>>> import numpy as np
>>> np.set_printoptions(precision=2, suppress=True, linewidth=140)
>>> rnd = lambda a: np.round(a, 2) + 0
>>> mat = np.load("w.npy")
>>> mat
array([[3., 0., 2., 2., 0., 2., 0., 2., 0.],
       [0., 3., 0., 0., 0., 0., 0., 0., 0.],
       [2., 0., 3., 2., 0., 2., 0., 2., 0.],
       [2., 0., 2., 3., 0., 2., 0., 2., 0.],
       [0., 0., 0., 0., 3., 0., 2., 0., 2.],
       [2., 0., 2., 2., 0., 3., 0., 2., 0.],
       [0., 0., 0., 0., 2., 0., 3., 0., 2.],
       [2., 0., 2., 2., 0., 2., 0., 3., 0.],
       [0., 0., 0., 0., 2., 0., 2., 0., 3.]])
>>> (mat != 0).astype(int)
array([[1, 0, 1, 1, 0, 1, 0, 1, 0],
       [0, 1, 0, 0, 0, 0, 0, 0, 0],
       [1, 0, 1, 1, 0, 1, 0, 1, 0],
       [1, 0, 1, 1, 0, 1, 0, 1, 0],
       [0, 0, 0, 0, 1, 0, 1, 0, 1],
       [1, 0, 1, 1, 0, 1, 0, 1, 0],
       [0, 0, 0, 0, 1, 0, 1, 0, 1],
       [1, 0, 1, 1, 0, 1, 0, 1, 0],
       [0, 0, 0, 0, 1, 0, 1, 0, 1]])
>>> (np.linalg.matrix_power((mat != 0) + (mat.T != 0) + np.eye(9), 9) > 0).astype(int)
array([[1, 0, 1, 1, 0, 1, 0, 1, 0],
       [0, 1, 0, 0, 0, 0, 0, 0, 0],
       [1, 0, 1, 1, 0, 1, 0, 1, 0],
       [1, 0, 1, 1, 0, 1, 0, 1, 0],
       [0, 0, 0, 0, 1, 0, 1, 0, 1],
       [1, 0, 1, 1, 0, 1, 0, 1, 0],
       [0, 0, 0, 0, 1, 0, 1, 0, 1],
       [1, 0, 1, 1, 0, 1, 0, 1, 0],
       [0, 0, 0, 0, 1, 0, 1, 0, 1]])
>>> B = np.array([[2, 1],
...     [1, 2],
...     [0, 0],
...     [1, 2],
...     [2, 1],
...     [1, 1],
...     [2, 0],
...     [1, 2],
...     [0, 1]])
>>> print(np.einsum("ij->j", mat))
[11.  3. 11. 11.  7. 11.  7. 11.  7.]
>>> mat @ B
array([[12., 13.],
       [ 3.,  6.],
       [10., 12.],
       [11., 14.],
       [10.,  5.],
       [11., 13.],
       [10.,  4.],
       [11., 14.],
       [ 8.,  5.]])
>>> print(np.einsum("ik,kj->ji", mat, B))
[[12.  3. 10. 11. 10. 11. 10. 11.  8.]
 [13.  6. 12. 14.  5. 13.  4. 14.  5.]]
>>> ev, evecs = np.linalg.eigh(mat)
>>> x0 = np.array([2, -1, -2, 0, -2, -2, -1, 0, -2])
>>> np.abs(mat).sum(axis=1).max(), np.abs(ev).max()
(np.float64(11.0), np.float64(11.0))
>>> print(rnd(np.linalg.eigvalsh(mat[1:, 1:])))
[1. 1. 1. 1. 1. 3. 7. 9.]
>>> x0 @ mat @ x0
np.float64(82.0)
>>> B = mat[0, 0] * mat[1:] - np.outer(mat[1:, 0], mat[0])
>>> B
array([[0., 9., 0., 0., 0., 0., 0., 0., 0.],
       [0., 0., 5., 2., 0., 2., 0., 2., 0.],
       [0., 0., 2., 5., 0., 2., 0., 2., 0.],
       [0., 0., 0., 0., 9., 0., 6., 0., 6.],
       [0., 0., 2., 2., 0., 5., 0., 2., 0.],
       [0., 0., 0., 0., 6., 0., 9., 0., 6.],
       [0., 0., 2., 2., 0., 2., 0., 5., 0.],
       [0., 0., 0., 0., 6., 0., 6., 0., 9.]])
>>> rnd(mat[:, 0] / mat[0, 0])
array([1.  , 0.  , 0.67, 0.67, 0.  , 0.67, 0.  , 0.67, 0.  ])
>>> J = np.load("dump.npy")
>>> J
array([[11,  2,  2,  1],
       [ 2,  3,  1,  0],
       [ 0,  2,  2,  0],
       [ 1,  2,  0,  2]])
>>> hat = np.triu(np.array([[-1, 1, 0, -2], [0, 0, 0, 1], [-2, 0, 2, -1], [0, 2, 1, -2]]), 1) + np.eye(4)
>>> B = hat @ J @ np.linalg.inv(hat)
>>> print(rnd(np.linalg.det(B)))
92.0
>>> np.linalg.matrix_rank(B)
np.int64(4)
>>> print(hat @ J - J @ hat)
[[  0. -12.   1.  18.]
 [  1.   0.   0.   4.]
 [ -1.  -2.   0.  -2.]
 [  0.  -1.   0.   0.]]
>>> rng = np.random.default_rng(404616)
>>> lab = rng.permutation(4)
>>> lab
array([2, 0, 1, 3])
>>> B = J[lab][:, lab]
>>> B
array([[ 2,  0,  2,  0],
       [ 2, 11,  2,  1],
       [ 1,  2,  3,  0],
       [ 0,  1,  2,  2]])
>>> print(rnd(np.sort(np.abs(np.linalg.eigvals(B)))))
[ 1.59  1.59  3.11 11.72]
>>> rnd(np.linalg.det(B)), rnd(np.linalg.det(J[lab]))
(np.float64(92.0), np.float64(92.0))
>>> np.trace(B)
np.int64(18)
>>> np.allclose(B, J)
False
>>> f = np.array([0, 3, 2, 2])
>>> B = J + np.outer(f, np.eye(4)[2])
>>> B
array([[11.,  2.,  2.,  1.],
       [ 2.,  3.,  4.,  0.],
       [ 0.,  2.,  4.,  0.],
       [ 1.,  2.,  2.,  2.]])
>>> print(rnd(np.linalg.det(B) / np.linalg.det(J)), rnd(1 + np.linalg.solve(J, f)[2]))
0.83 0.83
>>> np.linalg.matrix_rank(B - J)
np.int64(1)
>>> (B - B.T) / 2
array([[ 0.,  0.,  1.,  0.],
       [ 0.,  0.,  1., -1.],
       [-1., -1.,  0., -1.],
       [ 0.,  1.,  1.,  0.]])
>>> rnd(np.abs(np.linalg.eigvals(B)).max())
np.float64(11.81)
>>> (B + B.T) / 2
array([[11.,  2.,  1.,  1.],
       [ 2.,  3.,  3.,  1.],
       [ 1.,  3.,  4.,  1.],
       [ 1.,  1.,  1.,  2.]])
>>> rnd(np.linalg.matrix_power(B, 4))
array([[17209.,  5766.,  7374.,  1771.],
       [ 4278.,  1873.,  2604.,   416.],
       [  992.,   766.,  1184.,    80.],
       [ 2763.,  1302.,  1830.,   278.]])
>>> np.trace(B)
np.float64(20.0)
>>> f, g = J[1], J[0]
>>> f @ f
np.int64(14)
>>> pr = (f @ g) / (f @ f) * f
>>> rnd(np.linalg.norm(f + g) ** 2 + np.linalg.norm(f - g) ** 2)
np.float64(288.0)
>>> np.outer(f, g)
array([[22,  4,  4,  2],
       [33,  6,  6,  3],
       [11,  2,  2,  1],
       [ 0,  0,  0,  0]])
>>> np.linalg.matrix_rank(np.outer(f, g))
np.int64(1)
>>> A = np.loadtxt("a.csv", delimiter=",")
>>> A
array([[ 0.,  5.,  4.,  6., 13.,  0.,  6.,  4.],
       [ 0., 21.,  0., 30., 45.,  0., 30., 16.],
       [ 0.,  9.,  3., 12., 21.,  0., 12.,  7.],
       [ 0., 17.,  1., 24., 37.,  0., 24., 13.],
       [ 4.,  1.,  5.,  0.,  5.,  1.,  0.,  1.],
       [ 0., 17.,  1., 24., 37.,  0., 24., 13.],
       [ 4.,  1.,  5.,  0.,  5.,  1.,  0.,  1.],
       [ 0.,  5.,  4.,  6., 13.,  0.,  6.,  4.],
       [ 0., 17.,  1., 24., 37.,  0., 24., 13.],
       [ 0., 21.,  0., 30., 45.,  0., 30., 16.],
       [ 0., 21.,  0., 30., 45.,  0., 30., 16.],
       [ 0., 21.,  0., 30., 45.,  0., 30., 16.],
       [ 0., 21.,  0., 30., 45.,  0., 30., 16.],
       [ 0., 13.,  2., 18., 29.,  0., 18., 10.],
       [ 0., 17.,  1., 24., 37.,  0., 24., 13.],
       [ 0., 21.,  0., 30., 45.,  0., 30., 16.],
       [ 0., 21.,  0., 30., 45.,  0., 30., 16.],
       [ 4.,  1.,  5.,  0.,  5.,  1.,  0.,  1.],
       [ 0.,  5.,  4.,  6., 13.,  0.,  6.,  4.],
       [ 4.,  1.,  5.,  0.,  5.,  1.,  0.,  1.],
       [ 0.,  5.,  4.,  6., 13.,  0.,  6.,  4.],
       [ 0., 17.,  1., 24., 37.,  0., 24., 13.],
       [ 0.,  5.,  4.,  6., 13.,  0.,  6.,  4.]])
>>> # columns 3 and 6 are equal
>>> lab = A[:, 1] > np.median(A[:, 1])
>>> f = A[lab].mean(axis=0) - A[~lab].mean(axis=0)
>>> rnd((((A - A.mean(axis=0)) @ f > 0) == lab).mean())
np.float64(0.74)
>>> np.argsort(-np.abs(f).round(6), kind="stable")
array([4, 3, 6, 1, 7, 2, 0, 5])
>>> ((A - A.mean(axis=0)) @ f > 0).astype(int)
array([0, 1, 0, 1, 0, 1, 0, 0, 1, 1, 1, 1, 1, 1, 1, 1, 1, 0, 0, 0, 0, 1, 0])
>>> print(rnd(f))
[-1.   12.5  -3.12 18.75 25.   -0.25 18.75  9.38]
>>> B = np.array([[1, 3, 0, 0, -3, -3],
...     [4, 1, -4, 5, 4, -5],
...     [5, 5, -2, 5, 5, -4],
...     [5, -3, -2, 4, -5, 5],
...     [-3, 3, 1, -4, -2, 0],
...     [1, 1, 1, 2, -3, 2]])
>>> B[-1] = B[0]
>>> data = B + 0.1 * np.eye(6)
>>> data
array([[ 1.1,  3. ,  0. ,  0. , -3. , -3. ],
       [ 4. ,  1.1, -4. ,  5. ,  4. , -5. ],
       [ 5. ,  5. , -1.9,  5. ,  5. , -4. ],
       [ 5. , -3. , -2. ,  4.1, -5. ,  5. ],
       [-3. ,  3. ,  1. , -4. , -1.9,  0. ],
       [ 1. ,  3. ,  0. ,  0. , -3. , -2.9]])
>>> lab = rng.permutation(6)
>>> B = data[:, lab] * rng.choice([-1, 1], 6)
>>> print(B)
[[-3.   1.1 -3.   0.   0.  -3. ]
 [-1.1  4.  -5.  -4.   5.   4. ]
 [-5.   5.  -4.  -1.9  5.   5. ]
 [ 3.   5.   5.  -2.   4.1 -5. ]
 [-3.  -3.   0.   1.  -4.  -1.9]
 [-3.   1.  -2.9  0.   0.  -3. ]]
>>> U, _, VT = np.linalg.svd(data.T @ B)
>>> lab
array([1, 0, 5, 2, 3, 4])
>>> rnd(U @ VT)
array([[ 0.,  1.,  0.,  0.,  0.,  0.],
       [-1.,  0.,  0.,  0.,  0.,  0.],
       [ 0.,  0.,  0.,  1.,  0.,  0.],
       [ 0.,  0.,  0.,  0.,  1.,  0.],
       [ 0.,  0.,  0.,  0.,  0.,  1.],
       [ 0.,  0.,  1.,  0.,  0.,  0.]])
>>> feats = np.loadtxt("block9.csv", delimiter=",")
>>> feats
array([[-1., -1.,  3.,  3., -1.,  1.,  1.],
       [ 1., -1., -1.,  3.,  3., -1.,  1.],
       [ 1.,  1., -1., -1.,  3.,  3., -1.],
       [-1.,  1.,  1., -1., -1.,  3.,  3.],
       [ 3., -1.,  1.,  1., -1., -1.,  3.],
       [ 3.,  3., -1.,  1.,  1., -1., -1.],
       [-1.,  3.,  3., -1.,  1.,  1., -1.]])
>>> w1 = np.array([[-4, -6], [-6, 1], [-1, 3], [-9, -6], [7, -5], [8, -3], [-7, 3]])
>>> b = np.array([-1, -1])
>>> act = np.maximum(feats @ w1 + b, 0)
>>> act
array([[ 0.,  0.],
       [ 0.,  0.],
       [51.,  0.],
       [ 1., 20.],
       [ 0.,  0.],
       [ 0.,  0.],
       [13., 12.]])
>>> np.linalg.matrix_rank(act)
np.int64(2)
>>> (act > 0).astype(int)
array([[0, 0],
       [0, 0],
       [1, 0],
       [1, 1],
       [0, 0],
       [0, 0],
       [1, 1]])
>>> rnd((act > 0).mean(axis=0))
array([0.43, 0.29])
>>> basis = np.array([[-1, 1, 2], [-2, 3, 1]])
>>> print(w1 @ basis)
[[ 16 -22 -14]
 [  4  -3 -11]
 [ -5   8   1]
 [ 21 -27 -24]
 [  3  -8   9]
 [ -2  -1  13]
 [  1   2 -11]]
>>> (act @ basis).round(6).argmax(axis=1)
array([0, 0, 2, 1, 0, 0, 1])
>>> act @ basis
array([[  0.,   0.,   0.],
       [  0.,   0.,   0.],
       [-51.,  51., 102.],
       [-41.,  61.,  22.],
       [  0.,   0.,   0.],
       [  0.,   0.,   0.],
       [-37.,  49.,  38.]])
